% ipython --no-banner

In [1]: import numpy as np

In [2]: np.set_printoptions(precision=4, suppress=True, linewidth=200)

In [3]: def tidy(a):
   ...:     return np.round(a, 4) + 0
   ...: 

In [4]: feats = np.loadtxt("case16.csv", delimiter=",")

In [5]: print(feats)
[[-1.  0.  0.  0.  0.  0.  0.  0.  0.  0.]
 [ 0.  4.  2.  4.  4.  2.  0.  4.  5.  4.]
 [ 0.  2.  2.  1.  0.  4.  4.  3.  1.  2.]
 [ 0.  1.  2.  1.  3.  1.  0.  4.  4.  3.]
 [ 0.  5.  5.  3.  0.  5.  0.  5.  5.  3.]
 [ 0.  3.  2.  1.  3.  1.  2.  2.  4.  0.]
 [ 0.  0.  1.  1.  1.  2.  0.  3.  2.  2.]
 [ 0.  0.  0.  1.  2.  5.  1.  1.  2.  3.]
 [ 0.  2.  5.  1.  4.  5.  5.  4.  4.  4.]
 [ 0.  4.  1.  2.  2.  5.  1.  2.  0.  4.]]

In [6]: # splits into 2 blocks

In [7]: left, s, Vh = np.linalg.svd(feats, full_matrices=False)

In [8]: print(tidy(left.T @ feats @ Vh.T))
[[23.7901  0.      0.      0.      0.      0.      0.      0.      0.      0.    ]
 [ 0.      7.0356  0.      0.      0.      0.      0.      0.      0.      0.    ]
 [ 0.      0.      5.6897  0.      0.      0.      0.      0.      0.      0.    ]
 [ 0.      0.      0.      5.0992  0.      0.      0.      0.      0.      0.    ]
 [ 0.      0.      0.      0.      3.8594  0.      0.      0.      0.      0.    ]
 [ 0.      0.      0.      0.      0.      2.5041  0.      0.      0.      0.    ]
 [ 0.      0.      0.      0.      0.      0.      1.8393  0.      0.      0.    ]
 [ 0.      0.      0.      0.      0.      0.      0.      1.1834  0.      0.    ]
 [ 0.      0.      0.      0.      0.      0.      0.      0.      1.      0.    ]
 [ 0.      0.      0.      0.      0.      0.      0.      0.      0.      0.4534]]

In [9]: print(np.abs(left[:, 0]).round(6).argmax())
8

In [10]: print(left.shape, s.shape, Vh.shape)
(10, 10) (10,) (10, 10)

In [11]: print(tidy(np.sqrt((s ** 2).sum())), tidy(np.linalg.norm(feats)))
26.4764 26.4764

In [12]: vec = np.array([2, 3, 0, -3, -1, 0, -2, 2, 3, 1])

In [13]: rhs = feats @ vec

In [14]: print(rhs)
[-2. 23.  6. 20. 34. 15. 10.  4. 13. 10.]

In [15]: print(tidy(np.linalg.solve(feats, rhs)))
[ 2.  3.  0. -3. -1.  0. -2.  2.  3.  1.]

In [16]: print(tidy(np.linalg.solve(feats.T, feats[0])))
[1. 0. 0. 0. 0. 0. 0. 0. 0. 0.]

In [17]: print(tidy(np.linalg.solve(feats, rhs + feats[:, 4])))
[ 2.  3.  0. -3.  0.  0. -2.  2.  3.  1.]

In [18]: mat = np.load("block19.npy")

In [19]: print(mat)
[[0. 1. 0. 5.]
 [1. 0. 0. 0.]
 [2. 2. 1. 3.]
 [0. 0. 0. 1.]]

In [20]: hat = np.triu(np.array([[2, 2, -1, 3], [3, -2, 0, -3], [3, 2, 3, 3], [1, 0, 2, -3]]), 1) + np.eye(4)

In [21]: other = hat @ mat @ np.linalg.inv(hat)

In [22]: print(tidy(np.linalg.det(other)))
-1.0

In [23]: print(np.linalg.matrix_rank(other))
4

In [24]: print(tidy(np.poly(other)))
[ 1. -2.  0.  2. -1.]

In [25]: print(hat @ mat - mat @ hat)
[[ 0. -2. -1.  3.]
 [ 0. -2.  1. -6.]
 [ 0. -4.  2.  0.]
 [ 0.  0.  0.  0.]]

In [26]: rng = np.random.default_rng(754)

In [27]: labels = rng.permutation(4)

In [28]: print(labels)
[1 2 0 3]

In [29]: other = mat[labels][:, labels]

In [30]: print(tidy(np.linalg.det(other)), tidy(np.linalg.det(mat[labels])))
-1.0 -1.0

In [31]: print(np.diag(other))
[0. 1. 0. 1.]

In [32]: print(tidy(np.sort(np.abs(np.linalg.eigvals(other)))))
[1. 1. 1. 1.]

In [33]: X = np.array([[4.0, 1.0, 0.0, 0.0, 0.0, 0.0, 0.0, 0.0],
    ...:     [0.0, 4.0, 1.0, 0.0, 0.0, 0.0, 0.0, 0.0],
    ...:     [0.0, 0.0, 4.0, 1.0, 0.0, 0.0, 0.0, 0.0],
    ...:     [0.0, 0.0, 0.0, 4.0, 1.0, 0.0, 0.0, 0.0],
    ...:     [0.0, 0.0, 0.0, 0.0, 4.0, 1.0, 0.0, 0.0],
    ...:     [0.0, 0.0, 0.0, 0.0, 0.0, 4.0, 1.0, 0.0],
    ...:     [0.0, 0.0, 0.0, 0.0, 0.0, 0.0, 4.0, 1.0],
    ...:     [0.0, 0.0, 0.0, 0.0, 0.0, 0.0, 0.0, 4.0]])

In [34]: print(X)
[[4. 1. 0. 0. 0. 0. 0. 0.]
 [0. 4. 1. 0. 0. 0. 0. 0.]
 [0. 0. 4. 1. 0. 0. 0. 0.]
 [0. 0. 0. 4. 1. 0. 0. 0.]
 [0. 0. 0. 0. 4. 1. 0. 0.]
 [0. 0. 0. 0. 0. 4. 1. 0.]
 [0. 0. 0. 0. 0. 0. 4. 1.]
 [0. 0. 0. 0. 0. 0. 0. 4.]]

In [35]: u = np.array([3, 2])

In [36]: print(np.cross(X[2, :3], X[3, :3]))
[0. 0. 0.]

In [37]: print(np.correlate(X[2], X[3], "full"))
[ 0.  0.  0.  0.  0.  4. 17.  4.  0.  0.  0.  0.  0.  0.  0.]

In [38]: print(np.convolve(X[2], u))
[ 0.  0. 12. 11.  2.  0.  0.  0.  0.]

In [39]: other = X[0, 0] * X[1:] - np.outer(X[1:, 0], X[0])

In [40]: print(other)
[[ 0. 16.  4.  0.  0.  0.  0.  0.]
 [ 0.  0. 16.  4.  0.  0.  0.  0.]
 [ 0.  0.  0. 16.  4.  0.  0.  0.]
 [ 0.  0.  0.  0. 16.  4.  0.  0.]
 [ 0.  0.  0.  0.  0. 16.  4.  0.]
 [ 0.  0.  0.  0.  0.  0. 16.  4.]
 [ 0.  0.  0.  0.  0.  0.  0. 16.]]

In [41]: print(np.flatnonzero(~other.round(6).any(axis=1)))
[]

In [42]: print(X[:, 0] / X[0, 0])
[1. 0. 0. 0. 0. 0. 0. 0.]

In [43]: print(np.linalg.matrix_rank(other), np.linalg.matrix_rank(X))
7 8

In [44]: m1 = np.load("x.npy")

In [45]: print(m1)
[[ 2  2  1 -4 -2  3]
 [ 1  3 -4 -5 -5  0]
 [-5 -3  4  4  4  1]
 [ 2 -3  2 -2 -2 -3]
 [-3 -4  2  5 -3 -4]
 [ 1  3 -4 -5 -5  0]
 [ 4  5 -3  1 -3  3]]

In [46]: # rows 1 and 5 are equal

In [47]: hat = m1 @ np.linalg.solve(m1.T @ m1, m1.T)

In [48]: print(tidy(np.trace(hat)))
6.0

In [49]: print(np.allclose(hat @ hat, hat))
True

In [50]: other = X / np.linalg.norm(X, axis=1, keepdims=True)

In [51]: C2 = other @ other.T

In [52]: print((C2 - 2 * np.eye(8)).round(6).argmax(axis=1))
[1 0 1 2 3 4 7 6]

In [53]: print((np.abs(C2) > 0.9).astype(int))
[[1 0 0 0 0 0 0 0]
 [0 1 0 0 0 0 0 0]
 [0 0 1 0 0 0 0 0]
 [0 0 0 1 0 0 0 0]
 [0 0 0 0 1 0 0 0]
 [0 0 0 0 0 1 0 0]
 [0 0 0 0 0 0 1 0]
 [0 0 0 0 0 0 0 1]]

In [54]: print(np.argwhere(np.triu(np.abs(C2) > 0.95, 1)))
[]

In [55]: arr = np.load("mat.npy")

In [56]: print(tidy(arr))
[[ 0.0296 -0.0634 -0.0718  0.0211 -0.0127  0.0718 -0.0718  0.0803 -0.0465]
 [-0.0634  0.1358  0.1539 -0.0453  0.0272 -0.1539  0.1539 -0.172   0.0996]
 [-0.0718  0.1539  0.1744 -0.0513  0.0308 -0.1744  0.1744 -0.1949  0.1129]
 [ 0.0211 -0.0453 -0.0513  0.0151 -0.0091  0.0513 -0.0513  0.0573 -0.0332]
 [-0.0127  0.0272  0.0308 -0.0091  0.0054 -0.0308  0.0308 -0.0344  0.0199]
 [ 0.0718 -0.1539 -0.1744  0.0513 -0.0308  0.1744 -0.1744  0.1949 -0.1129]
 [-0.0718  0.1539  0.1744 -0.0513  0.0308 -0.1744  0.1744 -0.1949  0.1129]
 [ 0.0803 -0.172  -0.1949  0.0573 -0.0344  0.1949 -0.1949  0.2179 -0.1261]
 [-0.0465  0.0996  0.1129 -0.0332  0.0199 -0.1129  0.1129 -0.1261  0.073 ]]

In [57]: vec = np.array([1, 1, 2, 0, 2, 1, 2, 2, 2])

In [58]: print(tidy(arr @ arr @ vec))
[-0.207   0.4436  0.5027 -0.1479  0.0887 -0.5027  0.5027 -0.5619  0.3253]

In [59]: print(np.trace(arr))
1.0
